% ipython --no-banner

In [1]: import numpy as np

In [2]: np.set_printoptions(precision=3, suppress=True, linewidth=120, sign=" ")

In [3]: W0 = np.loadtxt("mat.csv", delimiter=",")

In [4]: W0
Out[4]: 
array([[  0.021,   0.023,   0.018,  -0.079],
       [ -1.98 ,   8.004,  -5.032,  13.082],
       [  0.026, -11.003,   0.923,   1.963],
       [  1.027,  -4.054,   6.047,   6.028]])

In [5]: rng = np.random.default_rng(977)

In [6]: lab = rng.permutation(4)

In [7]: lab
Out[7]: array([ 1,  0,  2,  3])

In [8]: M2 = W0[lab][:, lab]

In [9]: np.allclose(M2, W0)
Out[9]: False

In [10]: np.diag(M2)
Out[10]: array([ 8.004,  0.021,  0.923,  6.028])

In [11]: M2
Out[11]: 
array([[  8.004,  -1.98 ,  -5.032,  13.082],
       [  0.023,   0.021,   0.018,  -0.079],
       [-11.003,   0.026,   0.923,   1.963],
       [ -4.054,   1.027,   6.047,   6.028]])

In [12]: np.allclose(M2 @ M2.T, M2.T @ M2)
Out[12]: False

In [13]: (M2 + M2.T) / 2
Out[13]: 
array([[ 8.004, -0.979, -8.018,  4.514],
       [-0.979,  0.021,  0.022,  0.474],
       [-8.018,  0.022,  0.923,  4.005],
       [ 4.514,  0.474,  4.005,  6.028]])

In [14]: np.sort(np.abs(np.linalg.eigvals(M2)))
Out[14]: array([  0.012,   6.363,  13.526,  13.526])

In [15]: np.round(np.trace(M2), 3)
Out[15]: np.float64(14.976)

In [16]: np.allclose(M2, M2.T)
Out[16]: False

In [17]: assert M2 == M2.T
Traceback (most recent call last):
  Cell In[17], line 1
    assert M2 == M2.T
ValueError: The truth value of an array with more than one element is ambiguous. Use a.any() or a.all()


In [18]: T = np.stack([W0, 4 * W0, W0[::-1]])

In [19]: (T @ W0.T).shape
Out[19]: (3, 4, 4)

In [20]: np.einsum("bij,cij->bc", T, T)
Out[20]: 
array([[ 480.616, 1922.465, -135.046],
       [1922.465, 7689.861, -540.185],
       [-135.046, -540.185,  480.616]])

In [21]: [round(float(x), 3) for x in np.linalg.svd(W0, compute_uv=False)[:3]]
Out[21]: [17.093, 12.531, 5.604]

In [22]: print(np.linalg.cond(W0) > 100)
True

In [23]: M2 = W0 / np.sqrt((W0 ** 2).mean(axis=1, keepdims=True))

In [24]: np.linalg.matrix_rank(W0 - W0.mean(axis=1, keepdims=True))
Out[24]: np.int64(3)

In [25]: np.linalg.norm(M2, axis=1)
Out[25]: array([ 2.,  2.,  2.,  2.])

In [26]: data = np.load("out7.npy")

In [27]: data
Out[27]: 
array([[ 0.1,  3. ,  3. ,  3. ],
       [ 2. ,  0.1,  3. ,  3. ],
       [ 0. ,  3. ,  3.1,  3. ],
       [ 0. ,  3. ,  3. ,  3.1]])

In [28]: O, R = np.linalg.qr(data)

In [29]: print(np.round(O.T @ O, 3) + 0)
[[ 1.  0.  0.  0.]
 [ 0.  1.  0.  0.]
 [ 0.  0.  1.  0.]
 [ 0.  0.  0.  1.]]

In [30]: np.abs(np.diag(R))
Out[30]: array([ 2.002,  5.191,  0.174,  0.129])

In [31]: O.shape, R.shape
Out[31]: ((4, 4), (4, 4))

In [32]: gram = data.T @ data

In [33]: np.linalg.matrix_rank(gram)
Out[33]: np.int64(4)

In [34]: (data @ data.T).shape
Out[34]: (4, 4)

In [35]: np.linalg.svd(data, compute_uv=False) ** 2
Out[35]: array([ 96.159,   8.064,   0.01 ,   0.007])

In [36]: gram
Out[36]: 
array([[  4.01,   0.5 ,   6.3 ,   6.3 ],
       [  0.5 ,  27.01,  27.6 ,  27.6 ],
       [  6.3 ,  27.6 ,  36.61,  36.6 ],
       [  6.3 ,  27.6 ,  36.6 ,  36.61]])

In [37]: P = np.triu(np.array([[-1, 9, 5, 0], [4, 4, 3, 3], [8, 7, -6, -6], [-7, -8, 6, 1]]), 1) + np.eye(4)

In [38]: M2 = P @ data @ np.linalg.inv(P)

In [39]: print(P @ data - data @ P)
[[ 18.  15.  33.  51.]
 [  0.   0.   8.  36.]
 [  0. -18. -27.  -9.]
 [  0.   0.  -9.   9.]]

In [40]: np.poly(M2)
Out[40]: array([  1.   ,  -6.4  , -22.14 ,   4.616,  -0.234])

In [41]: round(np.linalg.det(M2), 3)
Out[41]: np.float64(-0.234)

In [42]: r0 = np.array([1, 0, 0, 0])

In [43]: E = r0[np.abs(np.subtract.outer(np.arange(4), np.arange(4)))]

In [44]: E
Out[44]: 
array([[ 1,  0,  0,  0],
       [ 0,  1,  0,  0],
       [ 0,  0,  1,  0],
       [ 0,  0,  0,  1]])

In [45]: E @ E.T
Out[45]: 
array([[ 1,  0,  0,  0],
       [ 0,  1,  0,  0],
       [ 0,  0,  1,  0],
       [ 0,  0,  0,  1]])

In [46]: E[:, 0] @ E[:, 1]
Out[46]: np.int64(0)

In [47]: x0 = np.array([4, 0, -1, -7])

In [48]: E @ x0
Out[48]: array([ 4,  0, -1, -7])

In [49]: (x0 - E @ x0) @ (E @ x0)
Out[49]: np.int64(0)

In [50]: np.linalg.eigvalsh(2 * E - np.eye(4))
Out[50]: array([ 1.,  1.,  1.,  1.])

In [51]: np.trace(E)
Out[51]: np.int64(4)

In [52]: E @ E @ x0
Out[52]: array([ 4,  0, -1, -7])

In [53]: x0 = np.ones(4)

In [54]: for _ in range(5):
    ...:     x0 = E @ x0
    ...:     x0 /= np.linalg.norm(x0)
    ...:     print(round(x0 @ E @ x0, 3))
    ...: 
1.0
1.0
1.0
1.0
1.0

In [55]: print(round(float(np.linalg.eigvalsh(E)[-1]), 3))
1.0

In [56]: x0
Out[56]: array([ 0.5,  0.5,  0.5,  0.5])

In [57]: Lm = np.linalg.cholesky(E)

In [58]: print(np.diag(Lm) ** 2)
[ 1.  1.  1.  1.]

In [59]: print(np.linalg.eigvalsh(E).min() > 0)
True

In [60]: Lm
Out[60]: 
array([[ 1.,  0.,  0.,  0.],
       [ 0.,  1.,  0.,  0.],
       [ 0.,  0.,  1.,  0.],
       [ 0.,  0.,  0.,  1.]])

In [61]: E / np.sqrt(np.outer(np.diag(E), np.diag(E)))
Out[61]: 
array([[ 1.,  0.,  0.,  0.],
       [ 0.,  1.,  0.,  0.],
       [ 0.,  0.,  1.,  0.],
       [ 0.,  0.,  0.,  1.]])

In [62]: m1 = np.array([[-0.2, 3.3, -2.1],
    ...:     [1.4, 1.5, -1.2],
    ...:     [1.1, 2.4, 0.9],
    ...:     [-2.2, -2.4, -0.3]])

In [63]: M2 = np.c_[m1[:, :2] @ np.array([[3, -2], [0, -3]]), np.array([5, 5, 3, -2])]

In [64]: M2
Out[64]: 
array([[-0.6, -9.5,  5. ],
       [ 4.2, -7.3,  5. ],
       [ 3.3, -9.4,  3. ],
       [-6.6, 11.6, -2. ]])

In [65]: np.linalg.matrix_rank(M2)
Out[65]: np.int64(3)

In [66]: print(np.round(np.linalg.norm(M2 - m1 @ np.linalg.lstsq(m1, M2)[0], axis=0), 3) + 0)
[ 0.     0.     2.179]

In [67]: np.round(np.linalg.lstsq(m1, M2[:, 0])[0], 3) + 0
Out[67]: array([ 3.,  0.,  0.])
